$ python -q
>>> import numpy as np
>>> np.set_printoptions(precision=1, suppress=True, linewidth=160)
>>> A = np.load("run1.npy")
>>> A
array([[ 9, -6],
       [-6,  4]])
>>> rng = np.random.default_rng(181060)
>>> labels = rng.permutation(2)
>>> labels
array([0, 1])
>>> Y = A[labels][:, labels]
>>> Y
array([[ 9, -6],
       [-6,  4]])
>>> np.diag(Y)
array([9, 4])
>>> np.allclose(Y, A)
True
>>> np.round(np.sort(np.abs(np.linalg.eigvals(Y))), 1) + 0
array([ 0., 13.])
>>> u, g = Y[0], Y[1]
>>> u @ u
np.int64(117)
>>> pr = (u @ g) / (u @ u) * u
>>> g - pr
array([0., 0.])
>>> (g - pr) @ u
np.float64(0.0)
>>> np.round(np.linalg.norm(u + g) ** 2 + np.linalg.norm(u - g) ** 2, 1)
np.float64(338.0)
>>> np.outer(u, g)
array([[-54,  36],
       [ 36, -24]])
>>> np.linalg.matrix_rank(np.outer(u, g))
np.int64(1)
>>> data = np.load("test9.npy")
>>> data
array([[-1,  0,  0,  0],
       [ 2, -2,  0,  0],
       [ 3,  0,  2,  0],
       [ 1, -3,  1, -3]])
>>> # triangular, det is the product of the diagonal
>>> vec = np.array([1, 0, 0, 1])
>>> data @ vec
array([-1,  2,  3, -2])
>>> np.sign((data @ vec).round(6))
array([-1,  1,  1, -1])
>>> np.einsum("ij,j->i", data, vec)
array([-1,  2,  3, -2])
>>> (data @ vec).argmax()
np.int64(2)
>>> Y = data ** -1
Traceback (most recent call last):
  File "<python-input-28>", line 1, in <module>
    Y = data ** -1
        ~~~~~^^~~~
ValueError: Integers to negative integer powers are not allowed.
>>> Y = np.linalg.invert(data)
Traceback (most recent call last):
  File "<python-input-29>", line 1, in <module>
    Y = np.linalg.invert(data)
        ^^^^^^^^^^^^^^^^
AttributeError: module 'numpy.linalg' has no attribute 'invert'
>>> Y = np.linalg.inv(data)
>>> np.allclose(Y, data.T)
False
>>> np.round(np.linalg.cond(data), 1)
np.float64(13.0)
>>> np.round(np.linalg.det(data) * np.linalg.det(Y), 1)
np.float64(1.0)
>>> np.round(np.linalg.inv(Y), 1) + 0
array([[-1.,  0.,  0.,  0.],
       [ 2., -2.,  0.,  0.],
       [ 3.,  0.,  2.,  0.],
       [ 1., -3.,  1., -3.]])
>>> np.round(np.linalg.slogdet(data)[0], 1)
np.float64(-1.0)
